$ python3 -q
>>> import numpy as np
>>> np.set_printoptions(precision=1, suppress=True, linewidth=140)
>>> data = np.minimum.outer(np.arange(1, 3), np.arange(1, 3)) * 4
>>> print(data)
[[4 4]
 [4 8]]
>>> w, vecs = np.linalg.eigh(data)
>>> print((w > 1e-8).sum(), (w < -1e-8).sum())
2 0
>>> print(np.round(vecs.T @ data @ vecs, 1) + 0)
[[ 1.5  0. ]
 [ 0.  10.5]]
>>> print(w.sum(), np.trace(data))
12.0 12
>>> print(np.linalg.eigvalsh(data + -3 * np.eye(2)))
[-1.5  7.5]
>>> print(np.linalg.svd(data, compute_uv=False))
[10.5  1.5]
>>> print(np.abs(vecs[:, -1]).round(6).argmax())
1
>>> vec = np.ones(2)
>>> for _ in range(6):
...     vec = data @ vec
...     vec /= np.linalg.norm(vec)
...     print(round(vec @ data @ vec, 1))
... 
10.5
10.5
10.5
10.5
10.5
10.5
>>> print(vec)
[0.5 0.9]
>>> print(round(np.linalg.eigvalsh(data)[-1], 1))
10.5
>>> E = np.load("test17.npy")
>>> print(E)
[[ 0.  0. -6.]
 [ 0.  0.  1.]
 [-6.  1.  0.]]
>>> rk = np.linalg.matrix_rank(E)
>>> print(rk)
2
>>> null = np.linalg.svd(E)[2][rk:].T
>>> print([int(np.linalg.matrix_rank(np.delete(E, i, axis=0))) for i in range(3)])
[2, 2, 1]
>>> print([int(np.linalg.matrix_rank(E[:, :j + 1])) for j in range(3)])
[1, 1, 2]
>>> print(null[:, 0] / null[np.abs(null[:, 0]).round(6).argmax(), 0])
[ 0.2  1.  -0. ]
>>> print(np.allclose(E[:-1].T @ np.linalg.lstsq(E[:-1].T, E[-1])[0], E[-1]))
False
>>> print(round(np.trace(np.linalg.pinv(E) @ E), 1))
2.0
>>> print(np.unique(E.round(6), axis=0).shape)
(3, 3)
>>> print(np.linalg.lstsq(E[:-1].T, E[-1])[2])
1
>>> rng = np.random.default_rng(50)
>>> lab = rng.permutation(3)
>>> print(lab)
[0 2 1]
>>> M2 = E[lab][:, lab]
>>> print(np.round(np.sort(np.abs(np.linalg.eigvals(M2))), 1) + 0)
[0.  6.1 6.1]
>>> print(round(np.linalg.det(M2), 1), round(np.linalg.det(E[lab]), 1))
0.0 0.0
>>> print(M2)
[[ 0. -6.  0.]
 [-6.  0.  1.]
 [ 0.  1.  0.]]
>>> print(np.allclose(M2, E))
False
>>> U, s, Vt = np.linalg.svd(E)
>>> print(s)
[ 6.1  6.1 -0. ]
>>> M2 = U[:, :2] @ np.diag(s[:2]) @ Vt[:2]
>>> print(round(float(np.linalg.norm(E - M2, 2)), 1), s[2])
0.0 -0.0
>>> print(np.abs(E - M2).max())
0.0
>>> print(round(float(np.linalg.norm(E - M2) / np.linalg.norm(E)), 1))
0.0
>>> print(np.linalg.matrix_rank(E, rtol=0.05))
2
>>> print(M2)
[[ 0.  0. -6.]
 [ 0.  0.  1.]
 [-6.  1.  0.]]
>>> vec = np.array([3, 3, -3])
>>> print(M2 @ np.ones(3))
[-6.  1. -5.]
>>> print(M2 @ vec)
[ 18.  -3. -15.]
>>> print(np.linalg.norm(M2 @ vec) <= np.linalg.norm(M2, 2) * np.linalg.norm(vec) + 1e-9)
True
>>> print((M2 * vec).sum(axis=1))
[ 18.  -3. -15.]
>>> arr = np.load("dump.npy")
>>> print(arr)
[[ -2   4  -4   1]
 [  4  -8   8  -2]
 [ -6  12 -12   3]]
>>> C2 = arr.T @ arr
>>> print(np.diag(C2))
[ 56 224 224  14]
>>> print(C2)
[[  56 -112  112  -28]
 [-112  224 -224   56]
 [ 112 -224  224  -56]
 [ -28   56  -56   14]]
>>> U, s, Vt = np.linalg.svd(arr)
>>> print(np.argmax(s[:-1] / (s[1:] + 1e-6)) + 1)
1
>>> print(s.round(1) + 0)
[22.8  0.   0. ]
>>> M2 = U[:, :1] @ np.diag(s[:1]) @ Vt[:1]
>>> print(round(np.linalg.norm(arr - M2) / np.linalg.norm(arr), 1))
0.0
>>> print(np.linalg.matrix_rank(arr, rtol=0.05))
1
>>> U, s, Vt = np.linalg.svd(arr)
>>> vecs = Vt[:(s > 1e-8).sum()]
>>> vec = arr[1] + 2 * arr[2] + rng.integers(2) * np.eye(4)[1]
>>> print(vec)
[ -8.  17. -16.   4.]
>>> print(np.round(vecs.T @ vecs, 1) + 0)
[[ 0.1 -0.2  0.2 -0.1]
 [-0.2  0.4 -0.4  0.1]
 [ 0.2 -0.4  0.4 -0.1]
 [-0.1  0.1 -0.1  0. ]]
>>> print(np.allclose(vecs.T @ vecs @ vec, vec))
False
>>> print(np.linalg.matrix_rank(np.vstack([arr, vec])))
2
>>> print(np.round(np.linalg.norm(vec - vecs.T @ vecs @ vec), 1))
0.8
